In [1]: import numpy as np

In [2]: np.set_printoptions(precision=1, suppress=True, linewidth=160)

In [3]: def tidy(a):
   ...:     return np.round(a, 1) + 0
   ...: 

In [4]: mat = np.loadtxt("m.csv", delimiter=",")

In [5]: print(mat)
[[ 1.  1.  1.  1.  1.  1.  1.  1.]
 [ 1.  1.  1.  1. -1. -1. -1. -1.]
 [ 1. -1.  1. -1. -1.  1. -1.  1.]
 [ 1. -1. -1.  1. -1.  1.  1. -1.]]

In [6]: vec = np.array([1, 1, 1, 0, 1, 0, 2, 2])

In [7]: print(np.sign((mat @ vec).round(6)))
[ 1. -1.  0. -1.]

In [8]: print(np.einsum("ij,j->i", mat, vec))
[ 8. -2.  0. -2.]

In [9]: print(mat * vec)
[[ 1.  1.  1.  0.  1.  0.  2.  2.]
 [ 1.  1.  1.  0. -1. -0. -2. -2.]
 [ 1. -1.  1. -0. -1.  0. -2.  2.]
 [ 1. -1. -1.  0. -1.  0.  2. -2.]]

In [10]: print(mat @ (2 * vec))
[16. -4.  0. -4.]

In [11]: print(mat @ vec)
[ 8. -2.  0. -2.]

In [12]: F = np.load("dump.npy")

In [13]: print(F)
[[ 0 -3  0  3]
 [ 1 -5 -1  5]
 [ 0  9  0  6]
 [-3 15 -2 10]]

In [14]: evals, V = np.linalg.eig(F)

In [15]: print(tidy(np.sort(np.linalg.eigvals(F.T))))
[-7.7 -1.2  1.9 12. ]

In [16]: print(tidy(evals))
[12.  -7.7 -1.2  1.9]

In [17]: print(tidy(np.sort(np.linalg.eigvals(F @ F))))
[  1.6   3.8  59.4 144.2]

In [18]: print(tidy(np.sort(np.linalg.eigvals(np.linalg.inv(F)))))
[-0.8 -0.1  0.1  0.5]

In [19]: print(tidy(F @ V[:, 0] - evals[0] * V[:, 0]))
[0. 0. 0. 0.]

In [20]: arr = np.loadtxt("out10.csv", delimiter=",")

In [21]: print(arr)
[[0. 0. 1.]
 [0. 0. 1.]
 [1. 1. 0.]]

In [22]: evals, V = np.linalg.eigh(arr)

In [23]: print(np.abs(V[:, -1]).round(6).argmax())
2

In [24]: print(tidy(V.T @ arr @ V))
[[-1.4  0.   0. ]
 [ 0.   0.   0. ]
 [ 0.   0.   1.4]]

In [25]: print(tidy(np.linalg.eigvalsh(arr + 5 * np.eye(3))))
[3.6 5.  6.4]

In [26]: print(tidy(evals))
[-1.4  0.   1.4]

In [27]: print(np.unique(evals.round(6) + 0, return_counts=True)[1])
[1 1 1]

In [28]: print((evals > 1e-8).sum(), (evals < -1e-8).sum())
1 1

In [29]: print(tidy(V @ np.diag(evals) @ V.T))
[[0. 0. 1.]
 [0. 0. 1.]
 [1. 1. 0.]]

In [30]: print(tidy(np.linalg.eigvalsh(arr @ arr)))
[0. 2. 2.]

In [31]: P = np.triu(np.array([[1, 2, -1], [-1, -2, -1], [1, 0, -1]]), 1) + np.eye(3)

In [32]: out = P @ arr @ np.linalg.inv(P)

In [33]: print(tidy(np.poly(out)))
[ 1.  0. -2.  0.]

In [34]: print(out)
[[-1.  1.  3.]
 [-1.  1.  1.]
 [ 1. -1.  0.]]

In [35]: print(tidy(np.linalg.det(out)))
0.0

In [36]: print(np.linalg.lstsq(arr[:-1].T, arr[-1])[2])
1

In [37]: print(np.allclose(arr[:-1].T @ np.linalg.lstsq(arr[:-1].T, arr[-1])[0], arr[-1]))
False

In [38]: print(np.abs(np.diag(np.linalg.qr(arr)[1])) > 1e-9)
[ True False  True]

In [39]: left, sig, Vt = np.linalg.svd(arr)

In [40]: print(tidy(sig))
[1.4 1.4 0. ]

In [41]: out = left[:, :2] @ np.diag(sig[:2]) @ Vt[:2]

In [42]: print(np.linalg.matrix_rank(arr, rtol=0.05))
2

In [43]: print(np.abs(arr - out).max())
0.0

In [44]: print(out)
[[0. 0. 1.]
 [0. 0. 1.]
 [1. 1. 0.]]

In [45]: print(tidy(np.linalg.eigvalsh(arr).min()))
-1.4

In [46]: print(np.all(np.linalg.eigvalsh(arr) > 0))
False

In [47]: W0 = np.array([[2, 1, -1], [2, -3, -3], [2, -3, -3]])

In [48]: print(W0)
[[ 2  1 -1]
 [ 2 -3 -3]
 [ 2 -3 -3]]

In [49]: left, sig, Vt = np.linalg.svd(W0)

In [50]: print(tidy(sig))
[6.7 2.3 0. ]

In [51]: print(np.argmax(sig[:-1] / (sig[1:] + 1e-6)) + 1)
2

In [52]: out = left[:, :2] @ np.diag(sig[:2]) @ Vt[:2]

In [53]: print(np.linalg.matrix_rank(W0, rtol=0.05))
2

In [54]: print(tidy(out))
[[ 2.  1. -1.]
 [ 2. -3. -3.]
 [ 2. -3. -3.]]

In [55]: print(tidy(np.abs(W0 - out).max()))
0.0
